>>> import numpy as np
>>> np.set_printoptions(suppress=True, linewidth=120)
>>> def tidy(a):
...     return np.round(a, 2) + 0
... 
>>> m1 = np.load("mat.npy")
>>> print(m1)
[[1.   0.5  0.25 0.12 0.06]
 [0.5  1.   0.5  0.25 0.12]
 [0.25 0.5  1.   0.5  0.25]
 [0.12 0.25 0.5  1.   0.5 ]
 [0.06 0.12 0.25 0.5  1.  ]]
>>> # symmetric
>>> hat = np.triu(np.array([[-2, 3, 8, 1, 3],
...     [-2, -6, 5, -8, -2],
...     [-8, 9, -9, 2, -1],
...     [-3, 0, -7, 0, -5],
...     [5, -8, 3, 6, -4]]), 1) + np.eye(5)
>>> A2 = hat @ m1 @ np.linalg.inv(hat)
>>> print(np.linalg.matrix_rank(A2))
5
>>> print(tidy(np.trace(A2)), np.trace(m1))
5.0 5.0
>>> print(tidy(np.linalg.det(A2)))
0.32
>>> rng = np.random.default_rng(3921)
>>> idx = rng.permutation(5)
>>> A2 = m1[:, idx] * rng.choice([-1, 1], 5)
>>> print(A2)
[[ 0.5   0.25 -1.    0.12  0.06]
 [ 1.    0.5  -0.5   0.25  0.12]
 [ 0.5   1.   -0.25  0.5   0.25]
 [ 0.25  0.5  -0.12  1.    0.5 ]
 [ 0.12  0.25 -0.06  0.5   1.  ]]
>>> U, _, Vh = np.linalg.svd(m1.T @ A2)
>>> print(idx)
[1 2 0 3 4]
>>> idx = rng.permutation(5)
>>> print(idx)
[4 2 1 3 0]
>>> A2 = m1[idx][:, idx]
>>> print(tidy(np.linalg.det(A2)), tidy(np.linalg.det(m1[idx])))
0.32 0.32
>>> print(A2)
[[1.   0.25 0.12 0.5  0.06]
 [0.25 1.   0.5  0.5  0.25]
 [0.12 0.5  1.   0.25 0.5 ]
 [0.5  0.5  0.25 1.   0.12]
 [0.06 0.25 0.5  0.12 1.  ]]
>>> print(np.trace(A2))
5.0
>>> print(np.diag(A2))
[1. 1. 1. 1. 1.]
>>> L = np.linalg.cholesky(A2)
>>> print(tidy(np.prod(np.diag(L)) ** 2), tidy(np.linalg.det(A2)))
0.32 0.32
>>> x0 = np.ones(5)
>>> for _ in range(5):
...     x0 = m1 @ x0
...     x0 /= np.linalg.norm(x0)
...     print(round(x0 @ m1 @ x0, 2))
... 
2.25
2.26
2.26
2.26
2.26
>>> print(tidy(np.linalg.eigvalsh(m1)[-1]))
2.26
>>> print(tidy(x0))
[0.36 0.48 0.53 0.48 0.36]
>>> feats = np.array([[0.9, 0.0, -1.4, 0.1, 1.0, -0.3, -2.0, -0.1],
...     [1.7, -0.2, -0.1, 0.3, 1.2, 0.6, 0.2, 0.0],
...     [-2.0, 0.1, -0.7, 1.5, 0.7, -0.4, 0.0, 0.5],
...     [0.2, 0.9, 0.2, 0.1, 0.1, -1.3, 0.4, 0.6],
...     [0.2, 0.6, -0.1, -1.2, 0.9, -1.2, 0.0, 0.5],
...     [0.4, -1.3, -2.7, -2.1, 1.6, 0.5, -1.3, 1.5],
...     [-0.2, 0.8, -0.5, -1.0, -2.1, 0.8, 0.1, 0.7],
...     [-0.4, -0.2, -0.9, -0.8, -0.5, -0.4, 0.0, 1.7],
...     [0.1, 0.6, -0.5, 0.2, 0.9, 0.0, 2.6, -0.3]])
>>> feats[6] = feats[3] + 0.3 * rng.normal(size=8)
>>> print(tidy(feats))
[[ 0.9   0.   -1.4   0.1   1.   -0.3  -2.   -0.1 ]
 [ 1.7  -0.2  -0.1   0.3   1.2   0.6   0.2   0.  ]
 [-2.    0.1  -0.7   1.5   0.7  -0.4   0.    0.5 ]
 [ 0.2   0.9   0.2   0.1   0.1  -1.3   0.4   0.6 ]
 [ 0.2   0.6  -0.1  -1.2   0.9  -1.2   0.    0.5 ]
 [ 0.4  -1.3  -2.7  -2.1   1.6   0.5  -1.3   1.5 ]
 [ 0.79  0.94  0.61  0.37  0.42 -1.41  0.33  0.31]
 [-0.4  -0.2  -0.9  -0.8  -0.5  -0.4   0.    1.7 ]
 [ 0.1   0.6  -0.5   0.2   0.9   0.    2.6  -0.3 ]]
>>> A2 = np.c_[feats[:, :6] @ np.array([[1, 1, -2, 0, -1, 2],
...     [1, -2, -1, 2, 2, 1],
...     [0, 0, 2, -2, 2, 1],
...     [1, 2, -2, 2, 1, 1],
...     [-1, 0, 1, -1, 1, -2],
...     [1, 1, -2, -2, -2, -1]]), np.array([3, -3, -4, 2, -1, -1, 4, -4, -3])]
>>> print(tidy(A2))
[[-0.3   0.8  -3.2   2.6  -2.   -1.2   3.  ]
 [ 1.2   3.3  -4.   -2.   -2.    0.4  -3.  ]
 [-1.5   0.4   1.    4.7   3.8  -4.1  -4.  ]
 [-0.2  -2.7   1.6   4.1   4.8   2.7   2.  ]
 [-2.5  -4.6   4.5   0.5   2.9  -0.9  -1.  ]
 [-4.1  -0.7  -0.1  -4.   -9.9  -9.   -1.  ]
 [ 0.26 -1.77  1.21  3.79  5.92  4.05  4.  ]
 [-1.3  -2.    1.1   1.1  -2.3  -1.3  -4.  ]
 [ 0.   -0.7  -1.3   1.7   1.2  -1.3  -3.  ]]
>>> print(tidy(np.linalg.norm(A2 - feats @ np.linalg.lstsq(feats, A2)[0], axis=0)))
[0.   0.   0.   0.   0.   0.   2.05]
>>> print(np.linalg.matrix_rank(A2))
7
>>> print(tidy(np.linalg.norm(np.linalg.qr(feats)[0].T @ A2, axis=0) ** 2 / ((A2 ** 2).sum(axis=0) + 1e-12)))
[1.   1.   1.   1.   1.   1.   0.95]
>>> def softmax(z):
...     e = np.exp(z - z.max(axis=-1, keepdims=True))
...     return e / e.sum(axis=-1, keepdims=True)
... 
>>> print(tidy(softmax(feats).sum(axis=1)))
[1. 1. 1. 1. 1. 1. 1. 1. 1.]
>>> print(tidy(softmax(feats[4] + 5)))
[0.13 0.19 0.09 0.03 0.25 0.03 0.1  0.17]
>>> S = feats @ feats.T / np.sqrt(8)
>>> print(softmax(S).round(6).argmax(axis=1))
[0 1 2 6 4 5 6 5 8]
>>> print(tidy(softmax(S)[4] @ feats))
[ 0.3   0.13 -0.7  -0.6   0.76 -0.56 -0.13  0.65]
>>> M = np.eye(4, dtype=int)[rng.permutation(4)]
>>> print(M)
[[0 1 0 0]
 [0 0 0 1]
 [0 0 1 0]
 [1 0 0 0]]
>>> # 2 blocks once reordered
>>> print(M @ M.T)
[[1 0 0 0]
 [0 1 0 0]
 [0 0 1 0]
 [0 0 0 1]]
>>> print(M[:, 3] @ M[:, 1])
0
>>> print(M.T @ M)
[[1 0 0 0]
 [0 1 0 0]
 [0 0 1 0]
 [0 0 0 1]]
>>> print(tidy(np.linalg.pinv(M)))
[[0. 0. 0. 1.]
 [1. 0. 0. 0.]
 [0. 0. 1. 0.]
 [0. 1. 0. 0.]]
>>> idx = rng.permutation(4)
>>> A2 = M[:, idx] * rng.choice([-1, 1], 4)
>>> print(A2)
[[ 0  1  0  0]
 [ 0  0  0 -1]
 [-1  0  0  0]
 [ 0  0 -1  0]]
>>> U, _, Vh = np.linalg.svd(M.T @ A2)
>>> print(tidy(np.linalg.lstsq(M, A2)[0]))
[[ 0.  0. -1.  0.]
 [ 0.  1.  0.  0.]
 [-1.  0.  0.  0.]
 [ 0.  0.  0. -1.]]
>>> print(idx)
[2 1 0 3]
>>> x0 = np.array([2, -1, 0, 0, 1])
>>> a = np.maximum(m1 @ x0, 0)
>>> print(m1 * (a > 1e-9)[:, None])
[[1.   0.5  0.25 0.12 0.06]
 [0.5  1.   0.5  0.25 0.12]
 [0.25 0.5  1.   0.5  0.25]
 [0.12 0.25 0.5  1.   0.5 ]
 [0.06 0.12 0.25 0.5  1.  ]]
>>> print(tidy(np.maximum(m1 @ (3 * x0), 0)))
[4.68 0.36 0.75 1.47 3.  ]
>>> data = np.loadtxt("out2.csv", delimiter=",")
>>> print(data)
[[0. 0. 0. 0. 0. 1. 0. 1. 0.]
 [0. 0. 1. 1. 1. 0. 0. 0. 0.]
 [0. 1. 0. 0. 0. 0. 0. 0. 1.]
 [0. 1. 0. 0. 0. 0. 0. 0. 0.]
 [0. 1. 0. 0. 0. 1. 0. 0. 0.]
 [1. 0. 0. 0. 1. 0. 0. 0. 0.]
 [0. 0. 0. 0. 0. 0. 0. 0. 1.]
 [1. 0. 0. 0. 0. 0. 0. 0. 1.]
 [0. 0. 1. 0. 0. 0. 1. 1. 0.]]
>>> # symmetric, so the eigenvalues are real
>>> U, sigma = np.linalg.svd(data)
Traceback (most recent call last):
  File "<python-input-64>", line 1, in <module>
    U, sigma = np.linalg.svd(data)
    ^^^^^^^^
ValueError: too many values to unpack (expected 2)
>>> U, sigma, Vh = np.linalg.svd(data, full_matrices=False)
>>> print(tidy(Vh @ Vh.T))
[[1. 0. 0. 0. 0. 0. 0. 0. 0.]
 [0. 1. 0. 0. 0. 0. 0. 0. 0.]
 [0. 0. 1. 0. 0. 0. 0. 0. 0.]
 [0. 0. 0. 1. 0. 0. 0. 0. 0.]
 [0. 0. 0. 0. 1. 0. 0. 0. 0.]
 [0. 0. 0. 0. 0. 1. 0. 0. 0.]
 [0. 0. 0. 0. 0. 0. 1. 0. 0.]
 [0. 0. 0. 0. 0. 0. 0. 1. 0.]
 [0. 0. 0. 0. 0. 0. 0. 0. 1.]]
>>> print(tidy(np.sqrt((sigma ** 2).sum())), tidy(np.linalg.norm(data)))
4.24 4.24
>>> print(U.shape, sigma.shape, Vh.shape)
(9, 9) (9,) (9, 9)
>>> print(data @ data)
[[2. 0. 0. 0. 1. 0. 0. 0. 1.]
 [0. 3. 0. 0. 0. 1. 0. 0. 1.]
 [0. 0. 2. 1. 1. 0. 1. 1. 0.]
 [0. 0. 1. 1. 1. 0. 0. 0. 0.]
 [1. 0. 1. 1. 2. 0. 0. 0. 0.]
 [0. 1. 0. 0. 0. 2. 0. 1. 0.]
 [0. 0. 1. 0. 0. 0. 1. 1. 0.]
 [0. 0. 1. 0. 0. 1. 1. 2. 0.]
 [1. 1. 0. 0. 0. 0. 0. 0. 3.]]
>>> print(data.sum(axis=0))
[2. 3. 2. 1. 2. 2. 1. 2. 3.]
>>> L = np.diag(data.sum(axis=1)) - data
>>> print((np.linalg.eigvalsh(L) < 1e-8).sum())
1
>>> print(tidy(np.linalg.eigvalsh(L)))
[0.   0.42 0.56 1.25 1.43 2.49 3.2  4.13 4.52]
>>> print(L @ np.ones(9))
[0. 0. 0. 0. 0. 0. 0. 0. 0.]
>>> A2 = np.array([[1, -1, 1, -3, -3, -1, -4],
...     [-5, 1, -1, 4, -2, 2, 4],
...     [4, 0, -5, 1, -4, -4, -2],
...     [-5, 3, 0, 1, 0, -2, 5],
...     [5, 4, -4, 4, 2, -2, 2],
...     [-1, -4, 4, 2, 3, -3, -1],
...     [-1, 2, 4, 5, -2, 0, -5]])
>>> F = np.tril(A2)
>>> print(F)
[[ 1  0  0  0  0  0  0]
 [-5  1  0  0  0  0  0]
 [ 4  0 -5  0  0  0  0]
 [-5  3  0  1  0  0  0]
 [ 5  4 -4  4  2  0  0]
 [-1 -4  4  2  3 -3  0]
 [-1  2  4  5 -2  0 -5]]
>>> t3 = np.stack([F, 5 * F, F[::-1]])
>>> print(np.linalg.matrix_rank(t3))
[7 7 7]
>>> print(t3.shape)
(3, 7, 7)
>>> print((t3 @ F.T).shape)
(3, 7, 7)
>>> print(np.einsum("bij,cij->bc", t3, t3))
[[ 310 1550  115]
 [1550 7750  575]
 [ 115  575  310]]
>>> f, g = F[5], F[0]
>>> print(f @ f)
55
>>> print(f @ g)
-1
>>> pr = (f @ g) / (f @ f) * f
>>> print(tidy(g - pr))
[ 0.98 -0.07  0.07  0.04  0.05 -0.05  0.  ]
>>> U, sigma, Vh = np.linalg.svd(F, full_matrices=False)
>>> print(tidy(sigma / sigma[0]))
[1.   0.76 0.66 0.42 0.19 0.03 0.  ]
>>> print(tidy(U.T @ U))
[[1. 0. 0. 0. 0. 0. 0.]
 [0. 1. 0. 0. 0. 0. 0.]
 [0. 0. 1. 0. 0. 0. 0.]
 [0. 0. 0. 1. 0. 0. 0.]
 [0. 0. 0. 0. 1. 0. 0.]
 [0. 0. 0. 0. 0. 1. 0.]
 [0. 0. 0. 0. 0. 0. 1.]]
>>> f = np.array([2, 0, 0, 0, 0, 1, 0])
>>> A2 = F + np.outer(f, np.eye(7)[1])
>>> print(np.linalg.matrix_rank(A2 - F))
1
>>> print(tidy(np.linalg.det(A2) / np.linalg.det(F)), tidy(1 + np.linalg.solve(F, f)[1]))
11.0 11.0
>>> print(np.linalg.matrix_rank(np.linalg.inv(A2) - np.linalg.inv(F), tol=1e-8))
1
>>> print(F.sum(axis=1))
[ 1 -4 -1 -1 11  1  3]
>>> print(np.abs(F).max())
5
>>> np.linalg.rank(F)
Traceback (most recent call last):
  File "<python-input-98>", line 1, in <module>
    np.linalg.rank(F)
    ^^^^^^^^^^^^^^
AttributeError: module 'numpy.linalg' has no attribute 'rank'
>>> print(np.count_nonzero(F))
25
>>> np.zeros(7, 7)
Traceback (most recent call last):
  File "<python-input-100>", line 1, in <module>
    np.zeros(7, 7)
    ~~~~~~~~^^^^^^
TypeError: Cannot interpret '7' as a data type
>>> print(tidy(np.linalg.norm(F)))
17.61
>>> print(F.sum(axis=0))
[-2  6 -1 12  3 -3 -5]
>>> print(tidy(np.linalg.svd(F, compute_uv=False)))
[11.81  8.96  7.74  5.02  2.26  0.32  0.05]
